% python3 -q
>>> import numpy as np
>>> import numpy.linalg as la
>>> np.set_printoptions(precision=3, suppress=True, linewidth=100)
>>> K = np.load("w.npy")
>>> print(K)
[[0 0 1]
 [0 0 0]
 [1 0 0]]
>>> print([round(float(la.det(K[:i, :i])), 2) + 0 for i in range(1, 4)])
[0.0, 0.0, 0.0]
>>> print(round(float(la.eigvalsh(K).min()), 3))
-1.0
>>> P = np.triu(np.array([[0, 1, 1], [-2, -1, -1], [-3, 2, 0]]), 1) + np.eye(3)
>>> M2 = P @ K @ la.inv(P)
>>> print(P @ K - K @ P)
[[ 1.  0.  0.]
 [-1.  0.  0.]
 [ 0. -1. -1.]]
>>> print(np.round(la.det(M2), 3))
0.0
>>> print(np.trace(M2), np.trace(K))
0.0 0
>>> print(la.matrix_rank(M2))
2
>>> print(np.round(np.poly(M2), 3) + 0)
[ 1.  0. -1.  0.]
>>> rank = la.matrix_rank(K)
>>> print(rank)
2
>>> ns = la.svd(K)[2][rank:].T
>>> print([int(la.matrix_rank(np.delete(K, i, axis=0))) for i in range(3)])
[1, 2, 1]
>>> print(K @ ns)
[[0.]
 [0.]
 [0.]]
>>> print(np.allclose(K @ ns, 0))
True
>>> print(ns[:, 0] / ns[np.abs(ns[:, 0]).round(6).argmax(), 0])
[0. 1. 0.]
>>> print(ns @ ns.T)
[[0. 0. 0.]
 [0. 1. 0.]
 [0. 0. 0.]]
>>> vals, evecs = la.eigh(K)
>>> x = np.array([2, 0, 3])
>>> print(np.abs(K).sum(axis=1).max(), np.abs(vals).max())
1 1.0
>>> print(np.round(evecs * np.abs(vals) @ evecs.T, 3) + 0)
[[1. 0. 0.]
 [0. 0. 0.]
 [0. 0. 1.]]
>>> print(evecs * np.maximum(vals, 0) @ evecs.T)
[[0.5 0.  0.5]
 [0.  0.  0. ]
 [0.5 0.  0.5]]
>>> print(round(float(x @ K @ x / (x @ x)), 3), vals[0], vals[-1])
0.923 -1.0 1.0
>>> print(la.eigvalsh(K[1:, 1:]))
[0. 0.]
>>> mat = np.array([[-0.6, 0.2, 11.0, -0.7],
...     [0.4, -0.3, 0.0, 0.6],
...     [-1.1, 1.3, -7.0, 0.6],
...     [-0.1, 2.0, -1.0, -0.8]])
>>> # column 2 dominates
>>> x = np.array([-1, -1, -2, 1])
>>> print(np.einsum("ij,j->i", mat, x))
[-22.3   0.5  14.4  -0.7]
>>> print(mat @ x)
[-22.3   0.5  14.4  -0.7]
>>> print(np.sign((mat @ x).round(6)))
[-1.  1.  1. -1.]
>>> print(mat @ np.ones(4))
[ 9.9  0.7 -6.2  0.1]
>>> print(mat @ np.eye(4)[3])
[-0.7  0.6  0.6 -0.8]
>>> print(la.norm(mat @ x) <= la.norm(mat, 2) * la.norm(x) + 1e-9)
True
>>> A = np.loadtxt("dump.csv", delimiter=",")
>>> print(A)
[[-0.5 -0.6  5.1]
 [ 0.4  0.1 -1.2]
 [-1.7  0.6  3. ]]
>>> rng = np.random.default_rng(2512)
>>> idx = rng.permutation(3)
>>> print(idx)
[0 2 1]
>>> M2 = A[idx][:, idx]
>>> print(round(la.det(M2), 3), round(la.det(A[idx]), 3))
1.077 -1.077
>>> print(np.diag(M2))
[-0.5  3.   0.1]
>>> print(np.allclose(M2, A))
False
>>> print(np.sort(np.abs(la.eigvals(M2))))
[0.134 2.837 2.837]
>>> print((A - A.T) / 2)
[[ 0.  -0.5  3.4]
 [ 0.5  0.  -0.9]
 [-3.4  0.9  0. ]]
>>> A.inv()
Traceback (most recent call last):
  File "<python-input-49>", line 1, in <module>
    A.inv()
    ^^^^^
AttributeError: 'numpy.ndarray' object has no attribute 'inv'
>>> print(np.trace(A))
2.6
>>> la.determinant(A)
Traceback (most recent call last):
  File "<python-input-51>", line 1, in <module>
    la.determinant(A)
    ^^^^^^^^^^^^^^
AttributeError: module 'numpy.linalg' has no attribute 'determinant'
>>> print(np.sort(np.abs(la.eigvals(A))))
[0.134 2.837 2.837]
>>> print(round(np.abs(la.eigvals(A)).max(), 3))
2.837
>>> print(np.allclose(A, A.T))
False
>>> print((A + A.T) / 2)
[[-0.5 -0.1  1.7]
 [-0.1  0.1 -0.3]
 [ 1.7 -0.3  3. ]]
>>> def softmax(z):
...     e = np.exp(z - z.max(axis=-1, keepdims=True))
...     return e / e.sum(axis=-1, keepdims=True)
... 
>>> print(softmax(A).sum(axis=1))
[1. 1. 1.]
>>> print(softmax(A[0]))
[0.004 0.003 0.993]
>>> print(np.round(softmax(10 * A[0]), 3) + 0)
[0. 0. 1.]
>>> scores = A @ A.T / np.sqrt(3)
>>> print(np.round(softmax(scores + np.triu(np.full(scores.shape, -np.inf), 1)), 3) + 0)
[[1.    0.    0.   ]
 [0.01  0.99  0.   ]
 [0.885 0.    0.115]]
>>> print(np.round(softmax(scores), 3) + 0)
[[0.998 0.    0.002]
 [0.009 0.957 0.033]
 [0.885 0.    0.115]]
>>> print(softmax(scores).round(6).argmax(axis=1))
[0 1 0]
